$ python3 -q
>>> import numpy as np
>>> import numpy.linalg as la
>>> np.set_printoptions(suppress=True, linewidth=140)
>>> feats = np.loadtxt("m.csv", delimiter=",")
>>> print(feats)
[[ -6.017 -28.074  -1.962]
 [ 26.869  20.962  18.001]
 [  0.008  -0.03    0.037]
 [-17.979  21.029 -15.017]]
>>> np.round(np.diff(feats, axis=0), 3)
array([[ 32.886,  49.036,  19.963],
       [-26.861, -20.992, -17.964],
       [-17.987,  21.059, -15.054]])
>>> la.matrix_rank(feats)
np.int64(3)
>>> round(la.norm(feats), 3)
np.float64(57.485)
>>> np.round(feats.sum(axis=1), 3)
array([-36.053,  65.832,   0.015, -11.967])
>>> np.abs(feats).max()
np.float64(28.074)
>>> m1 = np.load("case14.npy")
>>> m1
array([[ 1.315,  0.577,  0.577],
       [ 0.189,  1.419,  1.419],
       [ 1.064,  0.385,  0.385],
       [ 1.195,  0.28 ,  0.28 ],
       [ 2.203, -0.076, -0.076],
       [-0.182,  0.299,  0.299],
       [ 1.813, -0.062, -0.062],
       [ 6.701, -1.752, -1.752],
       [ 5.229, -0.906, -0.906],
       [ 1.975,  0.065,  0.065],
       [ 1.57 , -0.787, -0.787],
       [ 1.146,  0.665,  0.665],
       [ 1.865, -0.193, -0.193],
       [ 2.839, -0.586, -0.586],
       [ 2.02 ,  0.057,  0.057],
       [ 2.76 ,  0.473,  0.473],
       [ 1.358,  0.31 ,  0.31 ],
       [ 1.348, -0.025, -0.025],
       [-1.186,  1.219,  1.219],
       [ 1.533, -0.463, -0.463],
       [ 2.858, -0.903, -0.903],
       [ 3.702, -1.217, -1.217],
       [ 7.889, -2.834, -2.834],
       [ 2.375, -0.148, -0.148],
       [-3.967,  1.907,  1.907],
       [ 4.131, -1.787, -1.787]])
>>> rk = la.matrix_rank(m1)
>>> rk
np.int64(2)
>>> ns = la.svd(m1)[2][rk:].T
>>> np.round(ns[:, 0] / ns[np.abs(ns[:, 0]).round(6).argmax(), 0], 3)
array([-0.,  1., -1.])
>>> [int(la.matrix_rank(m1[:i])) for i in range(1, len(m1) + 1)]
[1, 2, 2, 2, 2, 2, 2, 2, 2, 2, 2, 2, 2, 2, 2, 2, 2, 2, 2, 2, 2, 2, 2, 2, 2, 2]
